$ python -q
>>> import numpy as np
>>> np.set_printoptions(precision=3, suppress=True, linewidth=140)
>>> rnd = lambda a: np.round(a, 3) + 0
>>> W0 = np.load("run1.npy")
>>> print(W0)
[[ -4. -22.  17.  14.]
 [  0. -27.  16.  16.]
 [  0. -22.  13.  14.]
 [  0. -26.  16.  15.]]
>>> def softmax(z):
...     e = np.exp(z - z.max(axis=-1, keepdims=True))
...     return e / e.sum(axis=-1, keepdims=True)
... 
>>> print(rnd(softmax(W0[1])))
[0.  0.  0.5 0.5]
>>> print(rnd(softmax(10 * W0[1])))
[0.  0.  0.5 0.5]
>>> print(rnd(softmax(W0[1] + 3)))
[0.  0.  0.5 0.5]
>>> print(softmax(W0).sum(axis=1))
[1. 1. 1. 1.]
>>> scores = W0 @ W0.T / np.sqrt(4)
>>> print(rnd(softmax(scores)))
[[0. 1. 0. 0.]
 [0. 1. 0. 0.]
 [0. 1. 0. 0.]
 [0. 1. 0. 0.]]
>>> print(rnd(softmax(scores + np.triu(np.full(scores.shape, -np.inf), 1))))
[[1. 0. 0. 0.]
 [0. 1. 0. 0.]
 [0. 1. 0. 0.]
 [0. 1. 0. 0.]]
>>> print(softmax(scores).round(6).argmax(axis=1))
[1 1 1 1]
>>> print(rnd(softmax(scores)[1] @ W0))
[  0. -27.  16.  16.]
>>> t3 = np.stack([W0, -2 * W0, W0[::-1]])
>>> print(np.linalg.matrix_rank(t3))
[4 4 4]
>>> print(t3.sum(axis=0))
[[ 4. -4. -1.  1.]
 [ 0.  5. -3. -2.]
 [ 0. -5.  3.  2.]
 [-4.  4.  1. -1.]]
>>> left, sig, Vh = np.linalg.svd(W0, full_matrices=False)
>>> print(rnd(left.T @ W0 @ Vh.T))
[[64.887  0.     0.     0.   ]
 [ 0.     4.538  0.     0.   ]
 [ 0.     0.     1.016  0.   ]
 [ 0.     0.     0.     0.201]]
>>> print(rnd(np.sqrt((sig ** 2).sum())), rnd(np.linalg.norm(W0)))
65.054 65.054
>>> print(rnd(np.cumsum(sig ** 2) / np.sum(sig ** 2)))
[0.995 1.    1.    1.   ]
>>> print(rnd(Vh @ Vh.T))
[[1. 0. 0. 0.]
 [0. 1. 0. 0.]
 [0. 0. 1. 0.]
 [0. 0. 0. 1.]]
>>> print(np.argsort(-np.linalg.norm(W0, axis=0).round(6), kind="stable")[:3])
[1 2 3]
>>> print(round(np.log10(np.linalg.cond(W0))))
3
>>> print(rnd(np.linalg.norm(W0, 2) / np.linalg.norm(W0)))
0.997
>>> print(np.linalg.matrix_rank(W0, rtol=0.1))
1
>>> Y = np.array([[1, -2], [-4, -7], [8, -6], [6, 1]])
>>> print(np.linalg.matrix_rank(W0 @ Y))
2
>>> print(np.einsum("ij,ij->i", W0, W0))
[ 985. 1241.  849. 1157.]
>>> print(Y.T @ W0.T)
[[304. 332. 276. 322.]
 [ 74. 109.  90. 101.]]
>>> Y @ W0
Traceback (most recent call last):
  File "<python-input-31>", line 1, in <module>
    Y @ W0
    ~~^~~~
ValueError: matmul: Input operand 1 has a mismatch in its core dimension 0, with gufunc signature (n?,k),(k,m?)->(n?,m?) (size 4 is different from 2)
>>> print(np.einsum("ik,kj->ji", W0, Y))
[[304. 332. 276. 322.]
 [ 74. 109.  90. 101.]]
>>> print(np.linalg.matrix_rank(np.vstack([W0, Y.T])))
4
